>>> import numpy as np
>>> np.set_printoptions(suppress=True, linewidth=120)
>>> rd = lambda a: np.round(a, 1) + 0
>>> M = np.load("m.npy")
>>> M
array([[-3.,  4.,  1., -3., -5.,  3.,  0.,  0.,  0.],
       [ 2., -5.,  1.,  2.,  4., -3.,  0.,  0.,  0.],
       [-1., -5., -1., -5., -4., -3.,  0.,  0.,  0.],
       [-3.,  5.,  5., -1.,  4.,  4.,  0.,  0.,  0.],
       [ 5., -2.,  3.,  3.,  5.,  2.,  0.,  0.,  0.],
       [-3.,  3.,  3., -1., -3.,  5.,  0.,  0.,  0.],
       [ 0.,  0.,  0.,  0.,  0.,  0.,  0.,  1.,  2.],
       [ 0.,  0.,  0.,  0.,  0.,  0.,  2.,  2.,  2.],
       [ 0.,  0.,  0.,  0.,  0.,  0.,  1.,  0.,  1.]])
>>> # splits into 2 blocks
>>> np.trace(M)
np.float64(3.0)
>>> print(rd(np.linalg.det(M)))
22800.0
>>> rd(np.sort(np.abs(np.linalg.eigvals(M))))
array([1. , 1.2, 1.2, 3.2, 3.9, 3.9, 5.5, 7.6, 7.6])
>>> np.allclose(M, M.T)
False
>>> t3 = np.stack([M, 3 * M, M[::-1]])
>>> rd(np.linalg.norm(t3, axis=(1, 2)))
array([21.3, 63.9, 21.3])
>>> print(np.linalg.matrix_rank(t3.reshape(3, -1)))
2
>>> vec = np.array([2, 0, -1, 2, -3, 3, 0, 2, -1])
>>> rhs = M @ vec
>>> beta, lr = np.zeros(9), 1 / np.linalg.norm(M, 2) ** 2
>>> for i in range(6):
...     beta -= lr * M.T @ (M @ beta - rhs)
...     if i % 2 == 0: print(i, round(np.linalg.norm(M @ beta - rhs), 1))
... 
0 21.3
2 17.3
4 14.1
>>> rd(np.linalg.cond(M))
np.float64(24.4)
>>> rd(beta)
array([ 0.8,  0.6, -0.5,  0.8, -1.6,  1.3,  0.1,  0.1,  0.1])
>>> vec = np.array([-1, 1, 1, -1, -2, 1, 2, -2, 2])
>>> rhs = M @ vec
>>> rhs
array([ 24., -19.,   5.,  10., -15.,  21.,   2.,   4.,   4.])
>>> rd(np.linalg.solve(M.T, M[4]))
array([0., 0., 0., 0., 1., 0., 0., 0., 0.])
>>> rd(np.linalg.solve(M, rhs + M[:, 3]))
array([-1.,  1.,  1.,  0., -2.,  1.,  2., -2.,  2.])
>>> rd(np.linalg.solve(M, M[:, 0]))
array([1., 0., 0., 0., 0., 0., 0., 0., 0.])
>>> X = np.load("layer11.npy")
>>> X
array([[ 0,  0,  0,  0,  0,  0,  0,  0],
       [ 0,  0,  0,  0,  0,  0,  0,  0],
       [-1, -1,  0,  0, -1,  0, -2,  0]])
>>> # looks like rank 1
>>> U, s, VT = np.linalg.svd(X)
>>> V = VT[:(s > 1e-8).sum()]
>>> rng = np.random.default_rng(18433)
>>> vec = X[0] + 5 * X[2] + rng.integers(2) * np.eye(8)[1]
>>> vec
array([ -5.,  -4.,   0.,   0.,  -5.,   0., -10.,   0.])
>>> np.allclose(V.T @ V @ vec, vec)
False
>>> rd(V.T @ V)
array([[0.1, 0.1, 0. , 0. , 0.1, 0. , 0.3, 0. ],
       [0.1, 0.1, 0. , 0. , 0.1, 0. , 0.3, 0. ],
       [0. , 0. , 0. , 0. , 0. , 0. , 0. , 0. ],
       [0. , 0. , 0. , 0. , 0. , 0. , 0. , 0. ],
       [0.1, 0.1, 0. , 0. , 0.1, 0. , 0.3, 0. ],
       [0. , 0. , 0. , 0. , 0. , 0. , 0. , 0. ],
       [0.3, 0.3, 0. , 0. , 0.3, 0. , 0.6, 0. ],
       [0. , 0. , 0. , 0. , 0. , 0. , 0. , 0. ]])
>>> rd(np.diag(V.T @ V))
array([0.1, 0.1, 0. , 0. , 0.1, 0. , 0.6, 0. ])
>>> idx = rng.integers(0, 3, 3)
>>> K = (idx[:, None] == idx) * 4 + np.eye(3)
>>> K
array([[5., 0., 4.],
       [0., 5., 0.],
       [4., 0., 5.]])
>>> # splits into 2 blocks
>>> out = K / np.sqrt((K ** 2).mean(axis=1, keepdims=True))
>>> np.linalg.matrix_rank(out) == np.linalg.matrix_rank(K)
np.True_
>>> rd(K - K.mean(axis=1, keepdims=True))
array([[ 2. , -3. ,  1. ],
       [-1.7,  3.3, -1.7],
       [ 1. , -3. ,  2. ]])
>>> np.linalg.matrix_rank(K - K.mean(axis=1, keepdims=True))
np.int64(2)
>>> print(rd(np.linalg.norm(out, axis=1)))
[1.7 1.7 1.7]
>>> Q = K.astype(float).copy()
>>> for j in range(3):
...     Q[:, j] -= Q[:, :j] @ (Q[:, :j].T @ Q[:, j])
...     Q[:, j] /= np.linalg.norm(Q[:, j])
... 
>>> print(rd(Q.T @ K))
[[6.4 0.  6.2]
 [0.  5.  0. ]
 [0.  0.  1.4]]
>>> rd(Q.T @ Q)
array([[1., 0., 0.],
       [0., 1., 0.],
       [0., 0., 1.]])
>>> rd(Q)
array([[ 0.8,  0. , -0.6],
       [ 0. ,  1. ,  0. ],
       [ 0.6,  0. ,  0.8]])
>>> U, s, VT = np.linalg.svd(Q, full_matrices=False)
>>> rd(U.T @ Q @ VT.T)
array([[1., 0., 0.],
       [0., 1., 0.],
       [0., 0., 1.]])
>>> np.allclose(U * s @ VT, Q)
True
>>> rd(U.T @ U)
array([[1., 0., 0.],
       [0., 1., 0.],
       [0., 0., 1.]])
>>> VT @ VT.T
array([[1., 0., 0.],
       [0., 1., 0.],
       [0., 0., 1.]])
>>> rd(s / s[0])
array([1., 1., 1.])
>>> rd(s)
array([1., 1., 1.])
>>> out = np.array([[-2, -1, -2, 1], [1, 2, -1, -1], [-1, 0, 2, -2], [0, 1, 0, 2]])
>>> Z = np.array([[2, 0, 3, 1], [0, 0, 1, 2], [0, 3, 0, 3], [3, 3, 1, 2]])
>>> J = np.block([[out, np.zeros((4, 4))], [np.zeros((4, 4)), Z]])
>>> J
array([[-2., -1., -2.,  1.,  0.,  0.,  0.,  0.],
       [ 1.,  2., -1., -1.,  0.,  0.,  0.,  0.],
       [-1.,  0.,  2., -2.,  0.,  0.,  0.,  0.],
       [ 0.,  1.,  0.,  2.,  0.,  0.,  0.,  0.],
       [ 0.,  0.,  0.,  0.,  2.,  0.,  3.,  1.],
       [ 0.,  0.,  0.,  0.,  0.,  0.,  1.,  2.],
       [ 0.,  0.,  0.,  0.,  0.,  3.,  0.,  3.],
       [ 0.,  0.,  0.,  0.,  3.,  3.,  1.,  2.]])
>>> Q, Rm = np.linalg.qr(J)
>>> print(np.allclose(Rm.T @ Rm, J.T @ J))
True
>>> rd(Q.T @ Q)
array([[1., 0., 0., 0., 0., 0., 0., 0.],
       [0., 1., 0., 0., 0., 0., 0., 0.],
       [0., 0., 1., 0., 0., 0., 0., 0.],
       [0., 0., 0., 1., 0., 0., 0., 0.],
       [0., 0., 0., 0., 1., 0., 0., 0.],
       [0., 0., 0., 0., 0., 1., 0., 0.],
       [0., 0., 0., 0., 0., 0., 1., 0.],
       [0., 0., 0., 0., 0., 0., 0., 1.]])
>>> rd(Q)
array([[-0.8, -0.2,  0.5, -0.1,  0. ,  0. ,  0. ,  0. ],
       [ 0.4, -0.7,  0.3, -0.5,  0. ,  0. ,  0. ,  0. ],
       [-0.4, -0.4, -0.8, -0.3,  0. ,  0. ,  0. ,  0. ],
       [ 0. , -0.5, -0.1,  0.8,  0. ,  0. ,  0. ,  0. ],
       [ 0. ,  0. ,  0. ,  0. , -0.6,  0.4,  0.6, -0.4],
       [ 0. ,  0. ,  0. ,  0. ,  0. ,  0. ,  0.5,  0.9],
       [ 0. ,  0. ,  0. ,  0. ,  0. , -0.9,  0.4, -0.2],
       [ 0. ,  0. ,  0. ,  0. , -0.8, -0.3, -0.4,  0.2]])
>>> A = np.load("data.npy")
>>> A
array([[0, 0, 0, 1, 0, 0],
       [0, 0, 0, 0, 0, 1],
       [1, 0, 0, 0, 0, 0],
       [0, 0, 1, 0, 0, 0],
       [0, 0, 0, 0, 1, 0],
       [0, 1, 0, 0, 0, 0]])
>>> vec = np.array([5, -3, 0, 4, 8, -1])
>>> A @ (2 * vec)
array([ 8, -2, 10,  0, 16, -6])
>>> np.einsum("ij,j->i", A, vec)
array([ 4, -1,  5,  0,  8, -3])
>>> print((A * vec).sum(axis=1))
[ 4 -1  5  0  8 -3]
>>> A @ np.eye(6)[1]
array([0., 0., 0., 0., 0., 1.])
>>> Q, V = np.linalg.qr(A[:, :1])[0], np.linalg.qr(A[:, 1:])[0]
>>> s = np.linalg.svd(Q.T @ V, compute_uv=False)
>>> print(s)
[0.]
>>> print(np.degrees(np.arccos(s.clip(0, 1))))
[90.]
>>> rd(np.linalg.norm(Q @ Q.T - V @ V.T, 2))
np.float64(1.0)
>>> A[2] @ A[1]
np.int64(0)
>>> rd(np.linalg.norm(A, 1)), rd(np.linalg.norm(A, np.inf))
(np.float64(1.0), np.float64(1.0))
>>> w1 = np.array([[3, 0, 3], [2, 2, 0], [1, 3, 2], [0, 1, 0], [1, 1, 2], [1, 3, 2]])
>>> beta = np.array([4, 6, 0])
>>> hid = np.maximum(A @ w1 + beta, 0)
>>> (hid > 0).astype(int)
array([[1, 1, 0],
       [1, 1, 1],
       [1, 1, 1],
       [1, 1, 1],
       [1, 1, 1],
       [1, 1, 0]])
>>> rd((hid > 0).mean(axis=0))
array([1. , 1. , 0.7])
>>> Z = np.array([[5, 2], [2, 2], [2, 1]])
>>> (hid @ Z).round(6).argmax(axis=1)
array([0, 0, 0, 0, 0, 0])
>>> hid @ Z
array([[34, 22],
       [47, 30],
       [53, 29],
       [47, 30],
       [43, 26],
       [46, 28]])
